% ipython --no-banner

In [1]: import numpy as np

In [2]: np.set_printoptions(suppress=True, linewidth=120)

In [3]: def rd(a):
   ...:     return np.round(a, 3) + 0
   ...: 

In [4]: A = np.load("dump.npy")

In [5]: A
Out[5]: 
array([[ -0.7,   1.6,   0.5,  -1.2,  -0.5,  -1. ,  -1. ,  48. ,  -1. ,   1.6],
       [ -1.3,   1.4,  -0.5,   0.2,  -0.1,  -1.3,   0.1,   6. ,  -0.3,  -0.7],
       [ -0.6,  -1. ,  -1.3,  -0.4,   0. ,  -2.5,   1.8, -24. ,  -0.1,  -0.1],
       [  1.3,   0.9,  -0.4,   0.3,   0.1,  -1. ,  -1.8,  12. ,   0.1,   1.9],
       [ -0.8,  -0.4,   0.7,   0. ,  -0.3,  -0.8,   0.4,   6. ,   0.4,  -0.2],
       [ -2.8,  -0.1,  -0.8,  -0.9,   0.7,   0.3,   1. , -12. ,  -1.4,   1.2],
       [ -0.9,   0.5,  -1.6,  -1.9,  -0.2,   0.6,   0.6, -20. ,  -0.5,  -1. ],
       [  1.1,   1. ,  -0.7,   0.2,   1.5,   0.8,   1.2,  18. ,  -0.1,  -0.4],
       [ -0.5,  -1.4,  -1. ,  -0.9,   0.4,  -1.3,  -0.1,  16. ,   1.2,  -0.8],
       [ -0.1,   0. ,  -1.8,   0.6,   0.6,  -1.1,   0.3,   6. ,  -0.2,  -1.4],
       [ -0.6,  -1.2,   1.1,  -0.3,   0.1,   0.4,   0.8, -14. ,   0.3,  -1.3],
       [ -2.2,  -1.6,  -1.9,  -0.2,   0.4,  -0.5,   0.3, -18. ,  -0.4,   1.6]])

In [6]: Y = np.c_[A[:, :2] @ np.array([[4, -4], [-5, 6]]), np.array([0, 0, -2, 2, -1, -1, 0, 0, -1, -1, 0, -1])]

In [7]: rd(Y)
Out[7]: 
array([[-10.8,  12.4,   0. ],
       [-12.2,  13.6,   0. ],
       [  2.6,  -3.6,  -2. ],
       [  0.7,   0.2,   2. ],
       [ -1.2,   0.8,  -1. ],
       [-10.7,  10.6,  -1. ],
       [ -6.1,   6.6,   0. ],
       [ -0.6,   1.6,   0. ],
       [  5. ,  -6.4,  -1. ],
       [ -0.4,   0.4,  -1. ],
       [  3.6,  -4.8,   0. ],
       [ -0.8,  -0.8,  -1. ]])

In [8]: rd(np.linalg.norm(np.linalg.qr(A)[0].T @ Y, axis=0) ** 2 / ((Y ** 2).sum(axis=0) + 1e-12))
Out[8]: array([1.   , 1.   , 0.972])

In [9]: np.linalg.matrix_rank(Y)
Out[9]: np.int64(3)

In [10]: x0 = np.array([-2, 1, -2, 1, -2, -2, 2, -2, 1, -1])

In [11]: target = A @ x0

In [12]: rd(np.linalg.lstsq(A, target)[0])
Out[12]: array([-2.,  1., -2.,  1., -2., -2.,  2., -2.,  1., -1.])

In [13]: rd(np.linalg.pinv(A) @ A)
Out[13]: 
array([[1., 0., 0., 0., 0., 0., 0., 0., 0., 0.],
       [0., 1., 0., 0., 0., 0., 0., 0., 0., 0.],
       [0., 0., 1., 0., 0., 0., 0., 0., 0., 0.],
       [0., 0., 0., 1., 0., 0., 0., 0., 0., 0.],
       [0., 0., 0., 0., 1., 0., 0., 0., 0., 0.],
       [0., 0., 0., 0., 0., 1., 0., 0., 0., 0.],
       [0., 0., 0., 0., 0., 0., 1., 0., 0., 0.],
       [0., 0., 0., 0., 0., 0., 0., 1., 0., 0.],
       [0., 0., 0., 0., 0., 0., 0., 0., 1., 0.],
       [0., 0., 0., 0., 0., 0., 0., 0., 0., 1.]])

In [14]: rd(target)
Out[14]: array([-96.8,  -3.4,  59. , -28.2,  -8.6,  27.6,  44.5, -37.5, -27.7,  -4.8,  27.7,  41.2])

In [15]: rng = np.random.default_rng(966229)

In [16]: target = target + 0.02 * rng.normal(size=12)

In [17]: rd(target)
Out[17]: array([-96.83 ,  -3.395,  59.022, -28.2  ,  -8.584,  27.595,  44.518, -37.485, -27.692,  -4.794,  27.707,  41.211])

In [18]: beta, *_ = np.linalg.lstsq(A, target)

In [19]: rd(np.linalg.norm(target - A @ beta))
Out[19]: np.float64(0.018)

In [20]: rd(beta)
Out[20]: array([-2.002,  1.009, -2.004,  0.999, -1.997, -2.001,  2.009, -2.   ,  1.022, -0.997])

In [21]: beta.round()
Out[21]: array([-2.,  1., -2.,  1., -2., -2.,  2., -2.,  1., -1.])

In [22]: rd(A.T @ (target - A @ beta))
Out[22]: array([0., 0., 0., 0., 0., 0., 0., 0., 0., 0.])

In [23]: [round(float(np.linalg.norm(np.linalg.solve(A.T @ A + lam * np.eye(10), A.T @ target))), 2) for lam in (0, 1, 10, 100)]
Out[23]: [5.3, 4.28, 3.23, 2.16]
